$ python -q
>>> import numpy as np
>>> from numpy import linalg as LA
>>> np.set_printoptions(precision=4, suppress=True, linewidth=120, legacy="1.25")
>>> mat = np.loadtxt("arr.csv", delimiter=",")
>>> print(mat)
[[ 0.9796  2.1301  0.0818  0.9381]
 [ 1.0677  1.9074  0.0501  0.8522]
 [ 1.0155  1.9491 -0.0522  0.9565]
 [ 0.9946  2.0556 -0.0421  1.0481]
 [ 1.1165  1.0617  1.9851  0.931 ]
 [ 0.9305  1.071   1.8909  1.0215]
 [ 1.1642  1.0526  1.8478  1.002 ]
 [ 0.9857  0.9721  2.0383  1.1134]
 [ 0.0851  1.1775  1.9561 -0.0785]
 [ 0.0539  1.01    2.0326  0.2105]
 [ 0.0809  1.0547  1.8884 -0.0356]
 [-0.0686  0.9855  1.7862  0.0833]]
>>> B = np.c_[mat[:, :1] @ np.array([[0]]), np.array([3, -2, -2, 0, -1, 3, -3, 3, 1, 3, -2, -3])]
>>> print(B)
[[ 0.  3.]
 [ 0. -2.]
 [ 0. -2.]
 [ 0.  0.]
 [ 0. -1.]
 [ 0.  3.]
 [ 0. -3.]
 [ 0.  3.]
 [ 0.  1.]
 [ 0.  3.]
 [ 0. -2.]
 [ 0. -3.]]
>>> print(LA.matrix_rank(B))
1
>>> print(LA.matrix_rank(np.c_[mat, B]))
5
>>> vec = np.array([-2, 1, 0, 2])
>>> rhs = mat @ vec
>>> b, lr = np.zeros(4), 1 / LA.norm(mat, 2) ** 2
>>> for i in range(50):
...     b -= lr * mat.T @ (mat @ b - rhs)
...     if i % 10 == 0: print(i, round(LA.norm(mat @ b - rhs), 4))
... 
0 1.7538
10 1.078
20 0.9511
30 0.89
40 0.8562
>>> print(round(float(LA.cond(mat)), 4))
23.0601
>>> print(b)
[-0.1649  0.9261  0.0251  0.1765]
>>> vec = np.array([3, 3, 3, 2])
>>> rhs = mat @ vec
>>> print(rhs)
[11.4507 10.78   10.6502 11.1205 14.3519 13.7202 14.1978 14.2151  9.4991  9.7105  9.0008  8.2759]
>>> print(LA.lstsq(mat, rhs)[0])
[3. 3. 3. 2.]
>>> rng = np.random.default_rng(77985)
>>> rhs = rhs + 0.1 * rng.normal(size=12)
>>> print(rhs)
[11.4457 10.6908 10.6123 11.2124 14.4039 13.9327 14.0911 14.2656  9.5644  9.7095  8.9875  8.4135]
>>> b, *_ = LA.lstsq(mat, rhs)
>>> print(np.round(mat.T @ (rhs - mat @ b), 4) + 0)
[0. 0. 0. 0.]
>>> print(round(float(LA.norm(rhs - mat @ b)), 4))
0.2389
>>> print(b.round())
[3. 3. 3. 2.]
>>> print(b)
[2.6405 3.0084 3.0228 2.36  ]
>>> th = np.sort(rng.uniform(-2, 2, 12))
>>> M = np.c_[th, th ** 2, th ** 3] @ np.array([[1, 2, 2], [1, 1, 3], [1, 2, 3]])
>>> print(M)
[[ -5.864  -15.6673 -15.6072]
 [ -3.1394  -8.8407  -7.8175]
 [ -3.0092  -8.5036  -7.451 ]
 [ -1.7935  -5.2669  -4.0844]
 [ -0.3366  -0.8731  -0.5626]
 [ -0.2883  -0.7185  -0.4881]
 [ -0.0774  -0.1618  -0.1483]
 [  0.6504   1.1315   1.5398]
 [  0.6988   1.2112   1.6646]
 [  0.7389   1.277    1.7686]
 [  1.0395   1.769    2.5617]
 [  1.3788   2.3236   3.4776]]
>>> Xc = M - M.mean(axis=0)
>>> vecs = LA.svd(Xc)[2][:1]
>>> B = Xc - Xc @ vecs.T @ vecs
>>> print(LA.norm(B, axis=1).round(6).argmax())
6
>>> vec = np.array([4, 8, 8])
>>> rhs = M @ vec
>>> print(np.round(LA.pinv(M) @ M, 4) + 0)
[[1. 0. 0.]
 [0. 1. 0.]
 [0. 0. 1.]]
>>> print(rhs)
[-273.6522 -145.8239 -139.6737  -81.9843  -12.8319  -10.8062   -2.7902   23.9722   25.8016   27.321    38.8036
   51.9248]
>>> rhs = rhs + 0.3 * rng.normal(size=12)
>>> print(rhs)
[-273.9402 -146.1939 -140.3362  -82.3239  -12.6685  -10.4685   -2.4035   23.4393   26.1382   27.6055   38.7655
   51.6713]
>>> b, *_ = LA.lstsq(M, rhs)
>>> print(b.round())
[4. 8. 8.]
>>> print([round(float(LA.norm(LA.solve(M.T @ M + lam * np.eye(3), M.T @ rhs))), 2) for lam in (0, 1, 10, 100)])
[12.01, 11.97, 11.85, 10.79]
